>>> import numpy as np
>>> np.set_printoptions(precision=1, suppress=True, linewidth=120)
>>> def tidy(a):
...     return np.round(a, 1) + 0
... 
>>> m1 = np.loadtxt("arr.csv", delimiter=",")
>>> m1
array([[-3.,  0.,  0.,  0.],
       [ 0., -1.,  0.,  0.],
       [ 0.,  0.,  2.,  0.],
       [ 0.,  0.,  2.,  3.]])
>>> m1.ravel(order="F")
array([-3.,  0.,  0.,  0.,  0., -1.,  0.,  0.,  0.,  0.,  2.,  2.,  0.,  0.,  0.,  3.])
>>> m1.reshape(2, -1)
array([[-3.,  0.,  0.,  0.,  0., -1.,  0.,  0.],
       [ 0.,  0.,  2.,  0.,  0.,  0.,  2.,  3.]])
>>> blk = m1.reshape(4, 2, -1)
>>> print(blk.sum(axis=1))
[[-3.  0.]
 [ 0. -1.]
 [ 2.  0.]
 [ 2.  3.]]
>>> np.einsum("ihd,jhd->hij", blk, blk).shape
(2, 4, 4)
>>> np.einsum("ihd,ihd->ih", blk, blk)
array([[ 9.,  0.],
       [ 1.,  0.],
       [ 0.,  4.],
       [ 0., 13.]])
>>> np.swapaxes(blk, 1, 2)[2]
array([[0., 2.],
       [0., 0.]])
>>> vals, vecs = np.linalg.eig(m1)
>>> print(vals)
[ 3. -3. -1.  2.]
>>> np.prod(vals)
np.float64(18.0)
>>> F = np.loadtxt("a.csv", delimiter=",")
>>> print(F)
[[ 0.  0.  0.]
 [ 0.  2. -2.]
 [ 0.  0.  0.]
 [ 0.  0.  0.]
 [-3. -1.  0.]
 [ 0.  0.  0.]
 [-1.  2.  3.]
 [-2. -3. -3.]
 [-1.  4.  1.]
 [ 0.  0.  0.]
 [ 0.  0.  0.]
 [ 0.  0.  0.]
 [ 0.  0.  0.]
 [ 0.  0.  0.]
 [-1.  2.  3.]
 [ 0.  0.  0.]
 [ 0.  0.  0.]
 [-1.  4.  1.]
 [-2. -1. -5.]
 [ 0.  0.  0.]
 [-1.  2.  3.]
 [ 0.  0.  0.]
 [ 0.  2. -2.]
 [ 0.  0.  0.]
 [-2. -1. -5.]
 [-2. -1. -5.]
 [ 0.  2. -2.]]
>>> Q, vecs = np.linalg.qr(F[:, :2])[0], np.linalg.qr(F[:, 2:])[0]
>>> sv = np.linalg.svd(Q.T @ vecs, compute_uv=False)
>>> print(tidy(np.linalg.norm(Q @ Q.T - vecs @ vecs.T, 2)))
1.0
>>> tidy(np.degrees(np.arccos(sv.clip(0, 1))))
array([55.1])
>>> C = F[[19, 14]].astype(float)
>>> for _ in range(6):
...     z = np.linalg.norm(F[:, None] - C, axis=-1).argmin(axis=1)
...     C = np.array([F[z == j].mean(axis=0) for j in range(2)])
... 
>>> print(z)
[0 0 0 0 0 0 1 0 1 0 0 0 0 0 1 0 0 1 0 0 1 0 0 0 0 0 0]
>>> print(np.bincount(z))
[22  5]
>>> gram = np.cov(F, rowvar=False)
>>> np.argwhere(np.triu(np.abs(np.corrcoef(F.T)) > 0.8, 1))
array([], shape=(0, 2), dtype=int64)
>>> tidy(F.std(axis=0))
array([0.9, 1.5, 2.1])
>>> gram.shape
(3, 3)
>>> np.argsort(-F.std(axis=0).round(6), kind="stable")
array([2, 1, 0])
>>> tidy(np.polyfit(F[:, 1], F[:, 2], 1))
array([ 0.7, -0.8])
>>> tidy(np.linalg.eigvalsh(gram)[::-1])
array([5.6, 1.5, 0.7])
>>> dist = np.linalg.norm(F[:, None] - F[None], axis=-1)
>>> (dist + 1e9 * np.eye(27)).round(6).argmin(axis=1)
array([ 2, 22,  0,  0,  0,  0, 14, 18, 17,  0,  0,  0,  0,  0,  6,  0,  0,  8, 24,  0,  6,  0,  1,  0, 18, 18,  1])
>>> hat = F @ np.linalg.solve(F.T @ F, F.T)
>>> np.allclose(hat @ hat, hat)
True
>>> tidy(np.trace(hat))
np.float64(3.0)
>>> tidy(np.diag(hat))
array([0. , 0.2, 0. , 0. , 0.4, 0. , 0.2, 0.3, 0.3, 0. , 0. , 0. , 0. , 0. , 0.2, 0. , 0. , 0.3, 0.2, 0. , 0.2, 0. ,
       0.2, 0. , 0.2, 0.2, 0.2])
>>> tidy(hat @ F[:, 2])
array([ 0., -2.,  0.,  0.,  0.,  0.,  3., -3.,  1.,  0.,  0.,  0.,  0.,  0.,  3.,  0.,  0.,  1., -5.,  0.,  3.,  0.,
       -2.,  0., -5., -5., -2.])
>>> mat = np.load("sample4.npy")
>>> mat
array([[ 0,  2, -2],
       [ 0,  0,  2],
       [ 0,  0,  0]])
>>> # triangular, det is the product of the diagonal
>>> hat = np.triu(np.array([[3, 0, 1], [2, 1, 0], [1, 3, 2]]), 1) + np.eye(3)
>>> out = hat @ mat @ np.linalg.inv(hat)
>>> print(np.poly(out))
[1. 0. 0. 0.]
>>> tidy(np.linalg.det(mat[::-1]))
np.float64(0.0)
>>> np.einsum("ii->", mat)
np.int64(0)
>>> np.kron(np.eye(2, dtype=int), mat)
array([[ 0,  2, -2,  0,  0,  0],
       [ 0,  0,  2,  0,  0,  0],
       [ 0,  0,  0,  0,  0,  0],
       [ 0,  0,  0,  0,  2, -2],
       [ 0,  0,  0,  0,  0,  2],
       [ 0,  0,  0,  0,  0,  0]])
>>> tidy(np.linalg.det(2 * mat)), tidy(np.linalg.det(mat))
(np.float64(0.0), np.float64(0.0))
>>> print(np.einsum("ij,ji->", mat, mat))
0
>>> np.poly(mat)
array([1., 0., 0., 0.])
>>> tidy(np.linalg.eigvals(mat))
array([0., 0., 0.])
>>> tidy(np.trace(np.linalg.pinv(mat) @ mat))
np.float64(2.0)
>>> np.abs(np.diag(np.linalg.qr(mat)[1])) > 1e-9
array([False, False, False])
>>> np.linalg.lstsq(mat[:-1].T, mat[-1])[2]
np.int32(2)
>>> np.allclose(mat[:-1].T @ np.linalg.lstsq(mat[:-1].T, mat[-1])[0], mat[-1])
True
>>> m1 - m1[0]
array([[ 0.,  0.,  0.,  0.],
       [ 3., -1.,  0.,  0.],
       [ 3.,  0.,  2.,  0.],
       [ 3.,  0.,  2.,  3.]])
>>> tidy(np.linalg.norm(m1))
np.float64(5.2)
>>> print(np.diff(m1, axis=0))
[[ 3. -1.  0.  0.]
 [ 0.  1.  2.  0.]
 [ 0.  0.  0.  3.]]
>>> np.unravel_index(np.abs(m1).argmax(), m1.shape)
(np.int64(0), np.int64(0))
>>> tidy(np.linalg.svd(m1, compute_uv=False))
array([3.8, 3. , 1.6, 1. ])
>>> rank = np.linalg.matrix_rank(mat)
>>> rank
np.int64(2)
>>> null = np.linalg.svd(mat)[2][rank:].T
>>> print(null.shape)
(3, 1)
>>> null @ null.T
array([[1., 0., 0.],
       [0., 0., 0.],
       [0., 0., 0.]])
>>> [int(np.linalg.matrix_rank(np.delete(mat, i, axis=0))) for i in range(3)]
[1, 1, 2]
>>> np.allclose(mat @ null, 0)
True
>>> W0 = np.loadtxt("case8.csv", delimiter=",")
>>> print(tidy(W0))
[[-0.5  2.5]
 [ 1.5  0.4]
 [-2.2 -1. ]
 [-0.5  1.1]]
>>> hat = W0 @ np.linalg.solve(W0.T @ W0, W0.T)
>>> tidy(hat)
array([[ 0.8,  0. , -0.1,  0.4],
       [ 0. ,  0.3, -0.5, -0.1],
       [-0.1, -0.5,  0.7,  0. ],
       [ 0.4, -0.1,  0. ,  0.2]])
>>> print(np.allclose(hat @ hat, hat))
True
>>> gram = W0.T @ W0
>>> np.linalg.matrix_rank(gram)
np.int64(2)
>>> print((W0 @ W0.T).shape)
(4, 4)
>>> tidy(np.linalg.svd(W0, compute_uv=False) ** 2)
array([9. , 7.3])
>>> out = W0 / np.sqrt((W0 ** 2).mean(axis=1, keepdims=True))
>>> np.linalg.matrix_rank(W0 - W0.mean(axis=1, keepdims=True))
np.int64(1)
>>> tidy(np.linalg.norm(out, axis=1))
array([1.4, 1.4, 1.4, 1.4])
>>> Q = W0.astype(float).copy()
>>> for j in range(2):
...     Q[:, j] -= Q[:, :j] @ (Q[:, :j].T @ Q[:, j])
...     Q[:, j] /= np.linalg.norm(Q[:, j])
... 
>>> print(tidy(Q.T @ W0))
[[2.8 0.3]
 [0.  2.9]]
>>> print(tidy(Q.T @ Q))
[[1. 0.]
 [0. 1.]]
>>> Q, vecs = np.linalg.qr(W0[:, :1])[0], np.linalg.qr(W0[:, 1:])[0]
>>> sv = np.linalg.svd(Q.T @ vecs, compute_uv=False)
>>> tidy(np.linalg.norm(Q @ Q.T - vecs @ vecs.T, 2))
np.float64(1.0)
>>> tidy(sv)
array([0.1])
>>> print((sv > 0.9).sum())
0
>>> M = np.load("w.npy")
>>> M
array([[0, 0, 3, 0, 0],
       [0, 1, 0, 0, 0],
       [0, 0, 0, 0, 0],
       [0, 0, 0, 1, 0],
       [0, 0, 0, 0, 4]])
>>> blk = np.stack([M, 4 * M, M[::-1]])
>>> print(np.linalg.matrix_rank(blk))
[4 4 4]
>>> print(blk.shape)
(3, 5, 5)
>>> tidy(np.linalg.det(blk))
array([0., 0., 0.])
>>> np.linalg.matrix_rank(blk.reshape(3, -1))
np.int64(2)
